$ python -q
>>> import numpy as np
>>> np.set_printoptions(precision=2, suppress=True, linewidth=100)
>>> M = np.loadtxt("out19.csv", delimiter=",")
>>> M
array([[  3.33,   6.42,  -0.98,   1.69],
       [  1.31,   6.24,  -3.39,  -6.42],
       [  3.06,  -9.96,   8.39,   2.6 ],
       [  6.11,  -2.67,  11.89,   0.09],
       [  2.64,   4.42,  -1.6 ,   2.41],
       [  2.42,  11.46,  -3.93,  -6.63],
       [  5.99,   9.17,   0.18,  13.92],
       [  5.62,  -4.02,   9.06,   8.69],
       [  1.79,  -3.78,  -2.29,  15.61],
       [  0.57,  -4.79,  -2.46,   8.16],
       [  4.03,  -0.59,   4.17,   4.9 ],
       [ -1.39, -11.62,   1.22,  -6.12],
       [ -1.59,  -0.14,  -5.91,  -8.05],
       [  2.65,   4.42,  -0.09,  -2.66],
       [  5.58,  -8.84,  11.37,  10.84],
       [  4.66,   5.07,  -0.04,  12.54],
       [  3.5 ,   3.55,  -0.54,   7.83],
       [  5.03,   1.8 ,   7.32,  -2.88],
       [  5.84,  11.67,  -1.85,  14.23],
       [  1.34,  -3.36,   0.1 ,   2.64],
       [ -0.92,  -8.57,  -5.37,  14.08],
       [  2.55,   7.17,  -2.84,   0.06],
       [  5.4 ,  -4.43,  13.41,  -7.3 ],
       [  5.89,  15.21,   0.27,  -0.38],
       [  2.88,   5.05,  -3.61,  10.09],
       [  2.86,  10.36,   1.73, -20.17],
       [  1.46,   0.74,  -5.93,  15.64],
       [  2.49, -16.04,   9.83,   6.06],
       [  5.55,  15.88,  -5.86,  16.61],
       [  7.45,  22.2 ,  -0.16,  -1.04],
       [  4.66,   9.3 ,   2.77,  -6.48],
       [  5.54,   4.36,   7.  ,  -3.01],
       [ -1.14,   5.88,  -8.01, -10.08],
       [  7.13,   4.59,   4.55,  18.24],
       [  1.19,   3.1 ,  -8.51,  17.2 ]])
>>> vec = np.array([0, -5, -2, 1])
>>> (M @ vec).argmax()
np.int64(20)
>>> M @ np.eye(4)[1]
array([  6.42,   6.24,  -9.96,  -2.67,   4.42,  11.46,   9.17,  -4.02,  -3.78,  -4.79,  -0.59,
       -11.62,  -0.14,   4.42,  -8.84,   5.07,   3.55,   1.8 ,  11.67,  -3.36,  -8.57,   7.17,
        -4.43,  15.21,   5.05,  10.36,   0.74, -16.04,  15.88,  22.2 ,   9.3 ,   4.36,   5.88,
         4.59,   3.1 ])
>>> O, evecs = np.linalg.qr(M[:, :1])[0], np.linalg.qr(M[:, 1:])[0]
>>> sigma = np.linalg.svd(O.T @ evecs, compute_uv=False)
>>> round(np.linalg.norm(O @ O.T - evecs @ evecs.T, 2), 2)
np.float64(1.0)
>>> np.degrees(np.arccos(sigma.clip(0, 1)))
array([22.26])
>>> (sigma > 0.9).sum()
np.int64(1)
>>> rng = np.random.default_rng(617528)
>>> A2 = M + rng.integers(-2, 3, (35, 3)) @ rng.integers(-2, 3, (3, 4))
>>> A2
array([[  1.33,   6.42,   1.02,   2.69],
       [ -0.69,  -1.76,  -1.39,  -8.42],
       [ 11.06, -13.96,  12.39,  -4.4 ],
       [  0.11,   0.33,  10.89,   5.09],
       [ -1.36,  12.42,  -5.6 ,   8.41],
       [  2.42,   6.46,  -2.93,  -8.63],
       [  5.99,  12.17,   1.18,  14.92],
       [ 11.62,  -8.02,  15.06,   2.69],
       [  1.79,  -4.78,   2.71,  14.61],
       [  8.57,  -8.79,   1.54,   1.16],
       [  2.03,  -4.59,   2.17,   4.9 ],
       [ -7.39, -11.62,  -0.78,  -2.12],
       [ -1.59,   0.86, -10.91,  -7.05],
       [  0.65,   8.42,  -2.09,   0.34],
       [  3.58,  -9.84,  10.37,  11.84],
       [  8.66,   0.07,   4.96,   7.54],
       [  5.5 ,   2.55,  -5.54,   6.83],
       [  3.03,  -4.2 ,   7.32,  -3.88],
       [ -0.16,  15.67,  -7.85,  20.23],
       [  5.34,  -8.36,   5.1 ,  -2.36],
       [ -2.92, -16.57,  -3.37,  12.08],
       [ -1.45,  12.17,  -7.84,   5.06],
       [  5.4 , -12.43,  13.41, -10.3 ],
       [  7.89,   9.21,   4.27,  -4.38],
       [  4.88,   2.05,   1.39,   7.09],
       [  8.86,   8.36,   5.73, -25.17],
       [  1.46,  -1.26, -11.93,  15.64],
       [  0.49, -12.04,   7.83,   9.06],
       [  3.55,  22.88,  -6.86,  20.61],
       [  3.45,  26.2 ,  -0.16,   2.96],
       [ 10.66,   7.3 ,   6.77, -11.48],
       [  5.54,  -0.64,   8.  ,  -5.01],
       [ -9.14,   7.88, -10.01,  -4.08],
       [  5.13,  13.59,   1.55,  23.24],
       [  7.19,  -0.9 ,  -2.51,  11.2 ]])
>>> A2 - M
array([[-2.,  0.,  2.,  1.],
       [-2., -8.,  2., -2.],
       [ 8., -4.,  4., -7.],
       [-6.,  3., -1.,  5.],
       [-4.,  8., -4.,  6.],
       [ 0., -5.,  1., -2.],
       [ 0.,  3.,  1.,  1.],
       [ 6., -4.,  6., -6.],
       [ 0., -1.,  5., -1.],
       [ 8., -4.,  4., -7.],
       [-2., -4., -2.,  0.],
       [-6.,  0., -2.,  4.],
       [ 0.,  1., -5.,  1.],
       [-2.,  4., -2.,  3.],
       [-2., -1., -1.,  1.],
       [ 4., -5.,  5., -5.],
       [ 2., -1., -5., -1.],
       [-2., -6.,  0., -1.],
       [-6.,  4., -6.,  6.],
       [ 4., -5.,  5., -5.],
       [-2., -8.,  2., -2.],
       [-4.,  5., -5.,  5.],
       [ 0., -8.,  0., -3.],
       [ 2., -6.,  4., -4.],
       [ 2., -3.,  5., -3.],
       [ 6., -2.,  4., -5.],
       [ 0., -2., -6.,  0.],
       [-2.,  4., -2.,  3.],
       [-2.,  7., -1.,  4.],
       [-4.,  4.,  0.,  4.],
       [ 6., -2.,  4., -5.],
       [ 0., -5.,  1., -2.],
       [-8.,  2., -2.,  6.],
       [-2.,  9., -3.,  5.],
       [ 6., -4.,  6., -6.]])
>>> np.linalg.matrix_rank(A2 - M, tol=1e-8)
np.int64(3)
>>> z = rng.integers(0, 3, 4)
>>> arr = (z[:, None] == z) * 5 + np.eye(4)
>>> arr
array([[6., 5., 0., 0.],
       [5., 6., 0., 0.],
       [0., 0., 6., 0.],
       [0., 0., 0., 6.]])
>>> dist = np.linalg.norm(M[:, None] - M[None], axis=-1)
>>> (dist + 1e9 * np.eye(35)).round(6).argmin(axis=1)
array([ 4,  5, 27, 17,  0,  1, 18, 14, 26, 19, 19,  2, 32, 21,  7,  6, 24, 31,  6, 10,  8,  0,  3,
       29, 16, 30, 34,  2, 18, 23, 13, 17,  1, 15, 26])
>>> dist.shape
(35, 35)
>>> np.unravel_index(dist.round(6).argmax(), dist.shape)
(np.int64(27), np.int64(29))
>>> dist.mean(axis=1).argmax()
np.int64(25)
>>> np.linalg.matrix_rank(dist ** 2)
np.int64(6)
>>> ev, evecs = np.linalg.eigh(arr)
>>> vec = np.array([-1, -2, -2, 2])
>>> np.abs(arr).sum(axis=1).max(), np.abs(ev).max()
(np.float64(11.0), np.float64(11.0))
>>> A = np.loadtxt("case2.csv", delimiter=",")
>>> A
array([[5., 1., 1., 3., 3.],
       [0., 1., 5., 0., 5.],
       [0., 0., 4., 2., 0.],
       [0., 0., 0., 2., 4.],
       [0., 0., 0., 0., 4.]])
>>> np.allclose(A @ A.T, A.T @ A)
False
>>> A @ A
array([[25.,  6., 14., 23., 44.],
       [ 0.,  1., 25., 10., 25.],
       [ 0.,  0., 16., 12.,  8.],
       [ 0.,  0.,  0.,  4., 24.],
       [ 0.,  0.,  0.,  0., 16.]])
>>> round(float(np.abs(np.linalg.eigvals(A)).max()), 2)
5.0
>>> np.trace(A)
np.float64(16.0)
>>> (A - A.T) / 2
array([[ 0. ,  0.5,  0.5,  1.5,  1.5],
       [-0.5,  0. ,  2.5,  0. ,  2.5],
       [-0.5, -2.5,  0. ,  1. ,  0. ],
       [-1.5,  0. , -1. ,  0. ,  2. ],
       [-1.5, -2.5,  0. , -2. ,  0. ]])
>>> np.linalg.matrix_power(A, 4)
array([[ 625.,  156.,  724.,  895., 2618.],
       [   0.,    1.,  425.,  350.,  865.],
       [   0.,    0.,  256.,  240.,  544.],
       [   0.,    0.,    0.,   16.,  480.],
       [   0.,    0.,    0.,    0.,  256.]])
>>> np.sort(np.abs(np.linalg.eigvals(A)))
array([1., 2., 4., 4., 5.])
